$ python3 -q
>>> import numpy as np
>>> np.set_printoptions(suppress=True, linewidth=100)
>>> rd = lambda a: np.round(a, 1) + 0
>>> E = np.load("m.npy")
>>> E
array([[  0,   0,   0,   0,   0,   0,   0],
       [  0,   0,   0,   0,   0,   0,   0],
       [ -7,   9,   3,   2,  -6,  17,  14],
       [ -7,  -6,  -9,   0,  -2,   5,   3],
       [  1,  -9,  -8,   3,  -7,   6,  -6],
       [ -7, -23,  -7,   1,  -5,  -4,  -1],
       [ -6, -15, -17,   3,  -9,  11,  -3],
       [ -9,   6,  10,  -7,   0,  19,  20],
       [ -1, -15, -16,   6, -11,   5,  -7],
       [-12,  -6, -12,  -5,  -9,  14,  10],
       [-12,  -6, -12,  -5,  -9,  14,  10],
       [ -8, -11,  16, -14,  12,  -7,  12],
       [  0,   0,   0,   0,   0,   0,   0],
       [ -2,  -6,  -8,   3,  -4,  -1,  -1],
       [ -2,   9,   6,   7,   1,   8,   7],
       [-12,  -6, -12,  -5,  -9,  14,  10],
       [ -8, -11,  16, -14,  12,  -7,  12],
       [ -4,  -9, -11,  -2, -14,  15,   1],
       [ -6,  -8,   9,  -5,   6,  -9,   6],
       [ -2,   9,   6,   7,   1,   8,   7],
       [ -9, -12, -17,   3,  -6,   4,   2],
       [-17,  -8,  13,  -7,  11,   6,  22],
       [-14, -11,  11,  -9,  -1,  16,  20],
       [ -9,  -9,  -2,  -9,   4,   7,   9],
       [ -9,   3,  -3,   7,  -1,  13,  10],
       [  1,  -9,  -8,   3,  -7,   6,  -6],
       [ -6, -15, -19,   1, -18,  14,   0],
       [ -2,  -6,  -8,   3,  -4,  -1,  -1],
       [  0,   0,   0,   0,   0,   0,   0],
       [ -2,  -6,  -8,   3,  -4,  -1,  -1],
       [ -2,  -3,   7,  -9,   6,   2,   6],
       [ -8,   1,  15,   2,   7,  -1,  13],
       [ -4,  -9,  -1,  -6,   2,   1,   5],
       [-13, -21, -28,   1, -20,  19,   3],
       [ -8, -21, -25,   6, -13,  10,  -4],
       [  0,   0,   0,   0,   0,   0,   0],
       [-17, -11,  -2,   5,   1,   3,  15]])
>>> Z = E[[18, 5]].astype(float)
>>> for _ in range(3):
...     lab = np.linalg.norm(E[:, None] - Z, axis=-1).argmin(axis=1)
...     Z = np.array([E[lab == j].mean(axis=0) for j in range(2)])
... 
>>> lab
array([0, 0, 0, 1, 1, 1, 1, 0, 1, 1, 1, 0, 0, 1, 0, 1, 0, 1, 0, 0, 1, 0, 0, 0, 0, 1, 1, 1, 0, 1, 0,
       0, 0, 1, 1, 0, 0])
>>> np.bincount(lab)
array([20, 17])
>>> rd(Z[1] - Z[0])
array([  0.2,  -9. , -18.4,   3.6, -11.6,   3.8,  -8.4])
>>> rd(Z)
array([[ -6.1,  -2.2,   5.2,  -2.5,   2.8,   3.8,   8.9],
       [ -5.9, -11.2, -13.2,   1.1,  -8.9,   7.6,   0.5]])
>>> cov = np.cov(E, rowvar=False)
>>> rd(np.corrcoef(E[:, 6], E[:, 4])[0, 1])
np.float64(0.5)
>>> rd(np.polyfit(E[:, 6], E[:, 4], 1))
array([ 0.5, -5.1])
>>> np.median(E, axis=0)
array([-6., -6., -2.,  0., -1.,  5.,  3.])
>>> rd(E.std(axis=0))
array([ 5. ,  7.9, 11.1,  5.6,  7.5,  7.5,  7.5])
>>> rd(np.corrcoef(E.T))
array([[ 1. ,  0.3,  0. ,  0.3,  0. , -0.4, -0.7],
       [ 0.3,  1. ,  0.5,  0.1,  0.4,  0.1,  0.3],
       [ 0. ,  0.5,  1. , -0.5,  0.9, -0.4,  0.6],
       [ 0.3,  0.1, -0.5,  1. , -0.5,  0.1, -0.5],
       [ 0. ,  0.4,  0.9, -0.5,  1. , -0.6,  0.5],
       [-0.4,  0.1, -0.4,  0.1, -0.6,  1. ,  0.2],
       [-0.7,  0.3,  0.6, -0.5,  0.5,  0.2,  1. ]])
>>> vec = np.array([-3, -4, 2, 4, -3, -5, 5])
>>> rhs = E @ vec
>>> rd(np.linalg.solve(E.T @ E, E.T @ rhs))
array([-3., -4.,  2.,  4., -3., -5.,  5.])
>>> rng = np.random.default_rng(360386)
>>> rhs = rhs + 0.3 * rng.normal(size=37)
>>> rd(rhs)
array([  0.3,   0.2,   1.6,  22.9, -10.1, 132.7,  12.9,   0. ,  27.8,  23. ,  22.9, 102.6,  -0.4,
        37.8,   2.1,  22.7, 102.6, -10. , 104.7,   1.6,  61.7, 128.5,  95.5,  21.1,  24.6, -10.1,
        28.4,  38.5,   0. ,  38.1,  -1.8, 106.8,  36.8,  50.8,  51. ,  -0.3, 167.9])
>>> coef, *_ = np.linalg.lstsq(E, rhs)
>>> rd(np.linalg.norm(rhs - E @ coef))
np.float64(1.7)
>>> rd(E.T @ (rhs - E @ coef))
array([0., 0., 0., 0., 0., 0., 0.])
>>> rd(coef)
array([-2.8, -4. ,  1.9,  4. , -3. , -5. ,  5.2])
>>> [round(float(np.linalg.norm(np.linalg.solve(E.T @ E + lam * np.eye(7), E.T @ rhs))), 2) for lam in (0, 1, 10, 100)]
[10.23, 10.15, 9.72, 7.92]
>>> coef.round()
array([-3., -4.,  2.,  4., -3., -5.,  5.])
>>> feats = np.array([[1, 2, 0, 0, 0, -1], [0, 2, 2, 2, 1, 1], [1, 2, 0, 0, 0, -1]])
>>> feats
array([[ 1,  2,  0,  0,  0, -1],
       [ 0,  2,  2,  2,  1,  1],
       [ 1,  2,  0,  0,  0, -1]])
>>> feats @ feats
Traceback (most recent call last):
  File "<python-input-31>", line 1, in <module>
    feats @ feats
    ~~~~~~^~~~~~~
ValueError: matmul: Input operand 1 has a mismatch in its core dimension 0, with gufunc signature (n?,k),(k,m?)->(n?,m?) (size 3 is different from 6)
>>> cov = feats.T @ feats
>>> np.trace(cov), (feats ** 2).sum()
(np.int64(26), np.int64(26))
>>> rd(np.linalg.svd(feats, compute_uv=False) ** 2)
array([17.4,  8.6,  0. ])
>>> cov
array([[ 2,  4,  0,  0,  0, -2],
       [ 4, 12,  4,  4,  2, -2],
       [ 0,  4,  4,  4,  2,  2],
       [ 0,  4,  4,  4,  2,  2],
       [ 0,  2,  2,  2,  1,  1],
       [-2, -2,  2,  2,  1,  3]])
>>> (feats @ feats.T).shape
(3, 3)
>>> np.linalg.matrix_rank(cov)
np.int64(2)
>>> [round(float(x), 1) for x in np.linalg.svd(cov, compute_uv=False)[:3]]
[17.4, 8.6, 0.0]
>>> rd(np.linalg.norm(cov, 2) / np.linalg.norm(cov))
np.float64(0.9)
>>> np.linalg.matrix_rank(cov, rtol=0.1)
np.int64(2)
>>> np.argsort(-np.linalg.norm(cov, axis=0).round(6), kind="stable")[:3]
array([1, 2, 3])
>>> rd(np.linalg.norm(feats, 2) / np.linalg.norm(feats))
np.float64(0.8)
>>> np.argsort(-np.linalg.norm(feats, axis=0).round(6), kind="stable")[:3]
array([1, 2, 3])
>>> np.linalg.cond(feats) > 100
np.True_
>>> mat = np.array([[-0.5, 1.2, -1.2, -0.3, -1.1, -0.2, -1.1],
...     [0.2, -0.4, 0.4, 0.1, 0.3, 0.1, 0.3],
...     [0.4, -1.1, 1.1, 0.3, 1.0, 0.2, 1.0],
...     [-0.6, 1.6, -1.6, -0.4, -1.4, -0.3, -1.4],
...     [0.1, -0.2, 0.2, 0.1, 0.2, 0.0, 0.2],
...     [-0.2, 0.4, -0.4, -0.1, -0.3, -0.1, -0.3],
...     [-0.6, 1.4, -1.4, -0.4, -1.3, -0.2, -1.3],
...     [-0.1, 0.2, -0.2, -0.1, -0.2, 0.0, -0.2]])
>>> np.allclose(mat[:-1].T @ np.linalg.lstsq(mat[:-1].T, mat[-1])[0], mat[-1])
True
>>> np.linalg.lstsq(mat[:-1].T, mat[-1])[2]
np.int32(5)
>>> [round(float(x), 1) for x in np.linalg.svd(mat, compute_uv=False)[:3]]
[5.4, 0.1, 0.1]
>>> rd(np.linalg.norm(mat, 2) / np.linalg.norm(mat))
np.float64(1.0)
>>> np.linalg.matrix_rank(mat, rtol=0.1)
np.int64(1)
>>> K = np.loadtxt("x.csv", delimiter=",")
>>> K
array([[0., 0., 1., 0.],
       [0., 0., 0., 1.],
       [0., 1., 0., 0.],
       [1., 0., 0., 0.]])
>>> cov = K.T @ K
>>> np.allclose(cov, cov.T)
True
>>> cov
array([[1., 0., 0., 0.],
       [0., 1., 0., 0.],
       [0., 0., 1., 0.],
       [0., 0., 0., 1.]])
>>> np.diag(cov)
array([1., 1., 1., 1.])
>>> rd(np.linalg.eigvalsh(cov)[::-1])
array([1., 1., 1., 1.])
>>> vec = np.array([1, 0, -2, 1])
>>> K.T @ (K @ vec)
array([ 1.,  0., -2.,  1.])
>>> 4 - np.linalg.matrix_rank(K - np.eye(4), tol=1e-8)
np.int64(1)
>>> rd(np.linalg.inv(K))
array([[0., 0., 0., 1.],
       [0., 0., 1., 0.],
       [1., 0., 0., 0.],
       [0., 1., 0., 0.]])
>>> rd(np.sort(np.abs(np.degrees(np.angle(np.linalg.eigvals(K))))))
array([  0.,  90.,  90., 180.])
>>> theta = np.deg2rad(120)
>>> m1 = np.eye(8)
>>> m1[np.ix_([6, 7], [6, 7])] = [[np.cos(theta), -np.sin(theta)], [np.sin(theta), np.cos(theta)]]
>>> rd(m1)
array([[ 1. ,  0. ,  0. ,  0. ,  0. ,  0. ,  0. ,  0. ],
       [ 0. ,  1. ,  0. ,  0. ,  0. ,  0. ,  0. ,  0. ],
       [ 0. ,  0. ,  1. ,  0. ,  0. ,  0. ,  0. ,  0. ],
       [ 0. ,  0. ,  0. ,  1. ,  0. ,  0. ,  0. ,  0. ],
       [ 0. ,  0. ,  0. ,  0. ,  1. ,  0. ,  0. ,  0. ],
       [ 0. ,  0. ,  0. ,  0. ,  0. ,  1. ,  0. ,  0. ],
       [ 0. ,  0. ,  0. ,  0. ,  0. ,  0. , -0.5, -0.9],
       [ 0. ,  0. ,  0. ,  0. ,  0. ,  0. ,  0.9, -0.5]])
>>> rd(m1.T @ m1)
array([[1., 0., 0., 0., 0., 0., 0., 0.],
       [0., 1., 0., 0., 0., 0., 0., 0.],
       [0., 0., 1., 0., 0., 0., 0., 0.],
       [0., 0., 0., 1., 0., 0., 0., 0.],
       [0., 0., 0., 0., 1., 0., 0., 0.],
       [0., 0., 0., 0., 0., 1., 0., 0.],
       [0., 0., 0., 0., 0., 0., 1., 0.],
       [0., 0., 0., 0., 0., 0., 0., 1.]])
>>> rd(m1 @ m1.T)
array([[1., 0., 0., 0., 0., 0., 0., 0.],
       [0., 1., 0., 0., 0., 0., 0., 0.],
       [0., 0., 1., 0., 0., 0., 0., 0.],
       [0., 0., 0., 1., 0., 0., 0., 0.],
       [0., 0., 0., 0., 1., 0., 0., 0.],
       [0., 0., 0., 0., 0., 1., 0., 0.],
       [0., 0., 0., 0., 0., 0., 1., 0.],
       [0., 0., 0., 0., 0., 0., 0., 1.]])
>>> rd(np.linalg.norm(m1, axis=0))
array([1., 1., 1., 1., 1., 1., 1., 1.])
>>> rd(np.linalg.svd(m1, compute_uv=False))
array([1., 1., 1., 1., 1., 1., 1., 1.])
>>> rd(np.linalg.det(m1))
np.float64(1.0)
>>> (np.linalg.matrix_power((m1 != 0) + (m1.T != 0) + np.eye(8), 8) > 0).astype(int)
array([[1, 0, 0, 0, 0, 0, 0, 0],
       [0, 1, 0, 0, 0, 0, 0, 0],
       [0, 0, 1, 0, 0, 0, 0, 0],
       [0, 0, 0, 1, 0, 0, 0, 0],
       [0, 0, 0, 0, 1, 0, 0, 0],
       [0, 0, 0, 0, 0, 1, 0, 0],
       [0, 0, 0, 0, 0, 0, 1, 1],
       [0, 0, 0, 0, 0, 0, 1, 1]])
>>> np.flatnonzero(np.linalg.matrix_power((m1 != 0) + (m1.T != 0) + np.eye(8), 8)[0])
array([0])
>>> (m1 != 0).astype(int)
array([[1, 0, 0, 0, 0, 0, 0, 0],
       [0, 1, 0, 0, 0, 0, 0, 0],
       [0, 0, 1, 0, 0, 0, 0, 0],
       [0, 0, 0, 1, 0, 0, 0, 0],
       [0, 0, 0, 0, 1, 0, 0, 0],
       [0, 0, 0, 0, 0, 1, 0, 0],
       [0, 0, 0, 0, 0, 0, 1, 1],
       [0, 0, 0, 0, 0, 0, 1, 1]])
>>> rd(np.sort(np.abs(np.linalg.eigvals(m1))))
array([1., 1., 1., 1., 1., 1., 1., 1.])
>>> np.trace(m1)
np.float64(5.0)
>>> m1.inv()
Traceback (most recent call last):
  File "<python-input-77>", line 1, in <module>
    m1.inv()
    ^^^^^^
AttributeError: 'numpy.ndarray' object has no attribute 'inv'
>>> rd((m1 - m1.T) / 2)
array([[ 0. ,  0. ,  0. ,  0. ,  0. ,  0. ,  0. ,  0. ],
       [ 0. ,  0. ,  0. ,  0. ,  0. ,  0. ,  0. ,  0. ],
       [ 0. ,  0. ,  0. ,  0. ,  0. ,  0. ,  0. ,  0. ],
       [ 0. ,  0. ,  0. ,  0. ,  0. ,  0. ,  0. ,  0. ],
       [ 0. ,  0. ,  0. ,  0. ,  0. ,  0. ,  0. ,  0. ],
       [ 0. ,  0. ,  0. ,  0. ,  0. ,  0. ,  0. ,  0. ],
       [ 0. ,  0. ,  0. ,  0. ,  0. ,  0. ,  0. , -0.9],
       [ 0. ,  0. ,  0. ,  0. ,  0. ,  0. ,  0.9,  0. ]])
>>> vec = np.array([-4, 3, -1, 4, -5, 5, -5, 4])
>>> a = np.maximum(m1 @ vec, 0)
>>> rd(np.tanh(m1 @ vec))
array([-1. ,  1. , -0.8,  1. , -1. ,  1. , -0.7, -1. ])
>>> m1.T @ a
array([0., 3., 0., 4., 0., 5., 0., 0.])
>>> rd(np.maximum(m1 @ vec, 0) - np.maximum(-m1 @ vec, 0))
array([-4. ,  3. , -1. ,  4. , -5. ,  5. , -1. , -6.3])
>>> F = np.array([[4, 6, -4, -6], [-2, -4, 2, 4], [-2, -3, 0, 0], [1, 2, 0, 0]])
>>> u = np.array([0, 2, 2])
>>> np.polyval(u, F[0])
array([ 10,  14,  -6, -10])
>>> np.convolve(F[0], u)
array([  0,   8,  20,   4, -20, -12])
>>> np.correlate(F[0], F[1], "full")
array([ 16,  32, -20, -64,  -8,  32,  12])
>>> u = np.array([1, 1, 0, 1])
>>> out = F + np.outer(u, np.eye(4)[0])
>>> out
array([[ 5.,  6., -4., -6.],
       [-1., -4.,  2.,  4.],
       [-2., -3.,  0.,  0.],
       [ 2.,  2.,  0.,  0.]])
>>> np.linalg.matrix_rank(np.linalg.inv(out) - np.linalg.inv(F), tol=1e-8)
np.int64(1)
>>> vals, V = np.linalg.eig(F)
>>> rd(F @ V[:, 0] - vals[0] * V[:, 0])
array([0., 0., 0., 0.])
>>> Uu, sv, vt = np.linalg.svd(F, full_matrices=False)
>>> rd(Uu.T @ Uu)
array([[1., 0., 0., 0.],
       [0., 1., 0., 0.],
       [0., 0., 1., 0.],
       [0., 0., 0., 1.]])
>>> rd(Uu.T @ F @ vt.T)
array([[12.4,  0. ,  0. ,  0. ],
       [ 0. ,  2.9,  0. ,  0. ],
       [ 0. ,  0. ,  0.7,  0. ],
       [ 0. ,  0. ,  0. ,  0.2]])
>>> M = np.array([[-0.8, 1.6, -1.3],
...     [0.3, -0.7, -0.2],
...     [-1.3, -0.9, 0.5],
...     [0.3, -1.0, -1.3],
...     [1.1, -0.5, -1.4],
...     [-1.5, 2.5, 0.0],
...     [0.0, 1.2, -0.3]])
>>> M
array([[-0.8,  1.6, -1.3],
       [ 0.3, -0.7, -0.2],
       [-1.3, -0.9,  0.5],
       [ 0.3, -1. , -1.3],
       [ 1.1, -0.5, -1.4],
       [-1.5,  2.5,  0. ],
       [ 0. ,  1.2, -0.3]])
>>> out = np.c_[M[:, :2] @ np.array([[4, 0], [1, 1]]), np.array([1, 1, 0, -3, 1, 2, -3])]
>>> rd(out)
array([[-1.6,  1.6,  1. ],
       [ 0.5, -0.7,  1. ],
       [-6.1, -0.9,  0. ],
       [ 0.2, -1. , -3. ],
       [ 3.9, -0.5,  1. ],
       [-3.5,  2.5,  2. ],
       [ 1.2,  1.2, -3. ]])
>>> rd(np.linalg.norm(np.linalg.qr(M)[0].T @ out, axis=0) ** 2 / ((out ** 2).sum(axis=0) + 1e-12))
array([1. , 1. , 0.1])
>>> rd(np.linalg.norm(out - M @ np.linalg.lstsq(M, out)[0], axis=0))
array([0. , 0. , 4.7])
>>> np.linalg.matrix_rank(out)
np.int64(3)
>>> data = np.load("a.npy")
>>> data
array([[-0.4, -0.2,  0.3,  0.4],
       [-2.5, -8.9, -3. , -9.3],
       [-1.3, -3. , -0.7, -3.4]])
>>> Uu, sv, vt = np.linalg.svd(data)
>>> rd(sv)
array([14.3,  0.8,  0.4])
>>> np.argmax(sv[:-1] / (sv[1:] + 1e-6)) + 1
np.int64(1)
>>> out = Uu[:, :1] @ np.diag(sv[:1]) @ vt[:1]
>>> rd(np.linalg.norm(data - out) / np.linalg.norm(data))
np.float64(0.1)
>>> rd(np.linalg.norm(data - out, 2)), rd(sv[1])
(np.float64(0.8), np.float64(0.8))
>>> rd(np.abs(data - out).max())
np.float64(0.4)
>>> [round(float(x), 1) for x in np.linalg.svd(data, compute_uv=False)[:3]]
[14.3, 0.8, 0.4]
>>> np.linalg.matrix_rank(data, rtol=0.1)
np.int64(1)
>>> np.argsort(-np.linalg.norm(data, axis=0).round(6), kind="stable")[:3]
array([3, 1, 2])
>>> u = np.array([-5, -5])
>>> rd(np.correlate(data[0], data[2], "full"))
array([ 1.4,  1. ,  0.3, -0.4, -0.9, -1.6, -0.5])
>>> np.array([np.convolve(row, u, "same") for row in data])
array([[ 2. ,  3. , -0.5, -3.5],
       [12.5, 57. , 59.5, 61.5],
       [ 6.5, 21.5, 18.5, 20.5]])
>>> np.linalg.norm(data, axis=1).argmax()
np.int64(1)
>>> rd(np.linalg.norm(data, axis=1))
array([ 0.7, 13.5,  4.8])
>>> rd(np.linalg.norm(data) ** 2 / np.linalg.norm(data, 2) ** 2)
np.float64(1.0)
